$ python -q
>>> import numpy as np
>>> from numpy import linalg as LA
>>> np.set_printoptions(precision=1, suppress=True, linewidth=100)
>>> def rd(a):
...     return np.round(a, 1) + 0
... 
>>> W0 = np.load("block9.npy")
>>> W0
array([[0, 0, 0, 0],
       [0, 0, 1, 1],
       [0, 1, 0, 1],
       [0, 1, 1, 0]])
>>> # 2 blocks once reordered
>>> B = np.array([[2, 3], [3, 0]])
>>> basis = np.kron(B, W0)
>>> LA.matrix_rank(basis)
np.int64(6)
>>> basis
array([[0, 0, 0, 0, 0, 0, 0, 0],
       [0, 0, 2, 2, 0, 0, 3, 3],
       [0, 2, 0, 2, 0, 3, 0, 3],
       [0, 2, 2, 0, 0, 3, 3, 0],
       [0, 0, 0, 0, 0, 0, 0, 0],
       [0, 0, 3, 3, 0, 0, 0, 0],
       [0, 3, 0, 3, 0, 0, 0, 0],
       [0, 3, 3, 0, 0, 0, 0, 0]])
>>> rd(LA.norm(basis, 2)), rd(LA.norm(B, 2) * LA.norm(W0, 2))
(np.float64(8.3), np.float64(8.3))
>>> rd(LA.norm(basis, 2) / LA.norm(basis))
np.float64(0.7)
>>> np.argsort(-LA.norm(basis, axis=0).round(6), kind="stable")[:3]
array([1, 2, 3])
>>> [round(float(x), 1) for x in LA.svd(basis, compute_uv=False)[:3]]
[8.3, 4.3, 4.2]
>>> rng = np.random.default_rng(38430)
>>> B = W0 + rng.integers(-2, 3, (4, 3)) @ rng.integers(-2, 3, (3, 4))
>>> B
array([[ 1, -1, -4, -2],
       [ 2, -2, -5, -3],
       [ 1, -2, -2, -2],
       [ 0,  3,  1,  1]])
>>> B - W0
array([[ 1, -1, -4, -2],
       [ 2, -2, -6, -4],
       [ 1, -3, -2, -3],
       [ 0,  2,  0,  1]])
>>> LA.matrix_rank(B - W0, tol=1e-8)
np.int64(3)
